$ ipython --no-banner

In [1]: import numpy as np

In [2]: from numpy import linalg as LA

In [3]: np.set_printoptions(precision=2, suppress=True, linewidth=100)

In [4]: u = np.array([-3, 3, -1, 1])

In [5]: r1 = np.array([-8, 6, 1, 6, -8])

In [6]: A = u[:, None] + r1[None, :]

In [7]: A
Out[7]: 
array([[-11,   3,  -2,   3, -11],
       [ -5,   9,   4,   9,  -5],
       [ -9,   5,   0,   5,  -9],
       [ -7,   7,   2,   7,  -7]])

In [8]: vec = np.array([-1, 0, -1, -1, 1])

In [9]: h = np.maximum(A @ vec, 0)

In [10]: A.T @ h
Out[10]: array([0, 0, 0, 0, 0])

In [11]: A * (h > 1e-9)[:, None]
Out[11]: 
array([[0, 0, 0, 0, 0],
       [0, 0, 0, 0, 0],
       [0, 0, 0, 0, 0],
       [0, 0, 0, 0, 0]])

In [12]: h
Out[12]: array([0, 0, 0, 0])

In [13]: np.flatnonzero(h > 1e-9)
Out[13]: array([], dtype=int64)

In [14]: LA.cond(A) > 100
Out[14]: np.True_

In [15]: np.round(LA.svd(A, compute_uv=False), 2) + 0
Out[15]: array([28.37,  9.95,  0.  ,  0.  ])

In [16]: A.sum(axis=0)
Out[16]: array([-32,  24,   4,  24, -32])

In [17]: LA.matrix_rank(A)
Out[17]: np.int64(2)

In [18]: np.count_nonzero(A)
Out[18]: np.int64(19)

In [19]: M = np.array([[3, 5, -2, -1, 1],
    ...:     [1, 3, 5, -2, -1],
    ...:     [-1, 1, 3, 5, -2],
    ...:     [-2, -1, 1, 3, 5],
    ...:     [5, -2, -1, 1, 3]])

In [20]: th = np.radians(135)

In [21]: R = np.eye(5)

In [22]: R[0, 0] = R[1, 1] = np.cos(th)

In [23]: R[0, 1], R[1, 0] = -np.sin(th), np.sin(th)

In [24]: R
Out[24]: 
array([[-0.71, -0.71,  0.  ,  0.  ,  0.  ],
       [ 0.71, -0.71,  0.  ,  0.  ,  0.  ],
       [ 0.  ,  0.  ,  1.  ,  0.  ,  0.  ],
       [ 0.  ,  0.  ,  0.  ,  1.  ,  0.  ],
       [ 0.  ,  0.  ,  0.  ,  0.  ,  1.  ]])

In [25]: other = M @ R.T

In [26]: LA.svd(M, compute_uv=False), LA.svd(other, compute_uv=False)
Out[26]: (array([7.96, 7.96, 6.  , 4.32, 4.32]), array([7.96, 7.96, 6.  , 4.32, 4.32]))

In [27]: np.allclose(M @ M.T, other @ other.T)
Out[27]: True

In [28]: np.sort(np.abs(LA.eigvals(M)))
Out[28]: array([4.32, 4.32, 6.  , 7.96, 7.96])

In [29]: (M + M.T) / 2
Out[29]: 
array([[ 3. ,  3. , -1.5, -1.5,  3. ],
       [ 3. ,  3. ,  3. , -1.5, -1.5],
       [-1.5,  3. ,  3. ,  3. , -1.5],
       [-1.5, -1.5,  3. ,  3. ,  3. ],
       [ 3. , -1.5, -1.5,  3. ,  3. ]])

In [30]: (M - M.T) / 2
Out[30]: 
array([[ 0. ,  2. , -0.5,  0.5, -2. ],
       [-2. ,  0. ,  2. , -0.5,  0.5],
       [ 0.5, -2. ,  0. ,  2. , -0.5],
       [-0.5,  0.5, -2. ,  0. ,  2. ],
       [ 2. , -0.5,  0.5, -2. ,  0. ]])

In [31]: LA.matrix_power(M, 3)
Out[31]: 
array([[ 135,  232,   97,  -97, -151],
       [-151,  135,  232,   97,  -97],
       [ -97, -151,  135,  232,   97],
       [  97,  -97, -151,  135,  232],
       [ 232,   97,  -97, -151,  135]])

In [32]: np.allclose(M @ M.T, M.T @ M)
Out[32]: True

In [33]: other = np.array([[0, 0, -3], [-2, 0, -3], [-3, -3, 3], [-1, 3, 3], [0, 0, 0]])

In [34]: np.einsum("ij->j", M)
Out[34]: array([6, 6, 6, 6, 6])

In [35]: other.T @ M.T
Out[35]: 
array([[ -3, -19, -16,  -4,   6],
       [  3, -21,   6,   6,   6],
       [-33,  -3,  24,  21,  -9]])

In [36]: np.einsum("ik,kj->ji", M, other)
Out[36]: 
array([[ -3, -19, -16,  -4,   6],
       [  3, -21,   6,   6,   6],
       [-33,  -3,  24,  21,  -9]])

In [37]: LA.matrix_rank(M @ other)
Out[37]: np.int64(3)

In [38]: np.vstack([M, other.T]).shape
Out[38]: (8, 5)

In [39]: vec = np.array([2, -1, -6, -1, -3])

In [40]: y = M @ vec

In [41]: c, lr = np.zeros(5), 1 / LA.norm(M, 2) ** 2

In [42]: for i in range(20):
    ...:     c -= lr * M.T @ (M @ c - y)
    ...:     if i % 5 == 0: print(i, round(LA.norm(M @ c - y), 2))
    ...: 
0 16.57
5 2.26
10 0.4
15 0.07

In [43]: np.round(LA.cond(M), 2)
Out[43]: np.float64(1.84)

In [44]: c
Out[44]: array([ 2., -1., -6., -1., -3.])

In [45]: X = np.loadtxt("a.csv", delimiter=",")

In [46]: X
Out[46]: 
array([[ 0.53, -0.37,  0.08, -0.33],
       [-0.37,  0.25, -0.06,  0.23],
       [ 0.08, -0.06,  0.01, -0.05],
       [-0.33,  0.23, -0.05,  0.2 ]])

In [47]: # equal to its transpose

In [48]: (X + X.T) / 2
Out[48]: 
array([[ 0.53, -0.37,  0.08, -0.33],
       [-0.37,  0.25, -0.06,  0.23],
       [ 0.08, -0.06,  0.01, -0.05],
       [-0.33,  0.23, -0.05,  0.2 ]])

In [49]: np.round(np.sort(np.abs(LA.eigvals(X))), 2) + 0
Out[49]: array([0., 0., 0., 1.])

In [50]: LA.matrix_power(X, 3)
Out[50]: 
array([[ 0.53, -0.37,  0.08, -0.33],
       [-0.37,  0.25, -0.06,  0.23],
       [ 0.08, -0.06,  0.01, -0.05],
       [-0.33,  0.23, -0.05,  0.2 ]])

In [51]: np.round(LA.det(X), 2)
Out[51]: np.float64(-0.0)

In [52]: (X - X.T) / 2
Out[52]: 
array([[0., 0., 0., 0.],
       [0., 0., 0., 0.],
       [0., 0., 0., 0.],
       [0., 0., 0., 0.]])
